% ipython --no-banner

In [1]: import numpy as np

In [2]: np.set_printoptions(precision=4, suppress=True, linewidth=120)

In [3]: E = np.loadtxt("a.csv", delimiter=",")

In [4]: E
Out[4]: 
array([[  2.0698,   0.8491,   5.9137,   4.0158,  10.4967,  -3.6201,  -8.5773, -12.126 ],
       [-15.2227,   1.792 ,   9.291 ,   5.5732,   0.4664,  -3.0935,   5.9269,  -1.6616],
       [-13.8177,   7.1867,  -1.4654,   3.9733,   8.2894,  -4.8044,  -4.1912,  -5.4886],
       [  1.4384,  10.3416,  -1.9916,  -4.0894,   0.0531,   0.5146,  15.1358,   6.3978],
       [ -1.9157,   0.2199,   8.8886,   4.0865,  -8.7648,  13.6528,   2.8423,   5.4106],
       [ -9.8471,   2.2409,   4.0557, -10.7895,   4.6797,  -2.5284,  11.2631,   3.1627],
       [  1.9987,  10.496 , -10.7309,   5.553 ,  -2.981 ,  -4.9917,   8.2771,  -6.1269],
       [ -3.8319,  -7.0897,  10.0772,  12.7247,   2.973 ,   2.7313,   3.9012,   6.3298],
       [ -4.186 ,   1.679 , -11.1316,   9.0719,  -7.1599,  -3.296 ,   0.4031, -10.5431],
       [  3.3578,  -5.3971,  -4.5006,   0.4231,  -4.4084,   8.585 ,  14.2734,   6.5035],
       [ -3.4167,   6.9367,  14.6039,   6.5094,   3.3959,  -0.0734,   0.9059,   8.4974],
       [ -2.0814,   0.445 ,  -9.859 ,   8.0553,   5.572 ,   3.5797,  11.181 ,   8.0316],
       [  5.3327,  -6.9551,   2.2774,  -0.2018, -11.7234,  -5.9183,   8.6892,  -8.3664],
       [  2.1975,   0.1794, -11.7728,  -3.1575,   5.5733,  -1.3151,   9.7384, -10.9061],
       [  4.4613,   4.3475,  15.3662,  -3.6309,  -1.3545,  -6.1001,  -6.9053,  -5.0163],
       [ -4.9253,  13.6156,   8.6282,   0.9728,  -1.8878,   2.0637,   0.2493,  10.348 ],
       [  2.5581,   4.1463,   5.3421,   8.1363,   1.579 , -15.9041,  -4.4583,  -2.4937],
       [  4.3672, -11.076 ,  -3.5617,   0.0303,  -8.6316,  -5.5336,  11.8486,  -0.2255],
       [ -9.1708,   0.1244,   7.1375,   0.804 ,  -9.0505,   9.52  ,   7.1999,  -6.3176],
       [  5.7999,  -7.0145,  -4.9568,  -0.3178,  -2.0733,   1.7848,   7.1715,  15.2831],
       [ -6.5732,  -6.3916,   2.8635,  -6.6172,  11.3779,  -7.515 ,  -4.4562,   7.6266],
       [ -9.7205,  -2.7936,  -3.8428,   4.1493,  -3.0867,   4.43  ,  12.9936,  -8.2303],
       [ -1.0772,  -7.531 ,  -6.8416,   9.9117,   9.2674,   2.8657,  -8.4626,  -5.6002],
       [-15.1512,   0.8206,   5.8722,  -2.2978,   3.9489,   7.6094,  -7.1346,   2.3675],
       [  3.9445, -10.1955,   4.0905,   3.4893, -10.7914,  -0.3573,   8.4576,   7.9669],
       [ -6.4393,   1.0164,   1.1768,  -0.7387, -10.9125,  -6.1662, -13.3723,   4.4326]])

In [5]: Xs = (E - E.mean(axis=0)) / E.std(axis=0)

In [6]: Xs.std(axis=0)
Out[6]: array([1., 1., 1., 1., 1., 1., 1., 1.])

In [7]: c = np.linalg.lstsq(np.delete(Xs, 7, axis=1), Xs[:, 7])[0]

In [8]: c
Out[8]: array([ 0.1429, -0.0416,  0.3047, -0.1249,  0.087 ,  0.259 ,  0.1425])
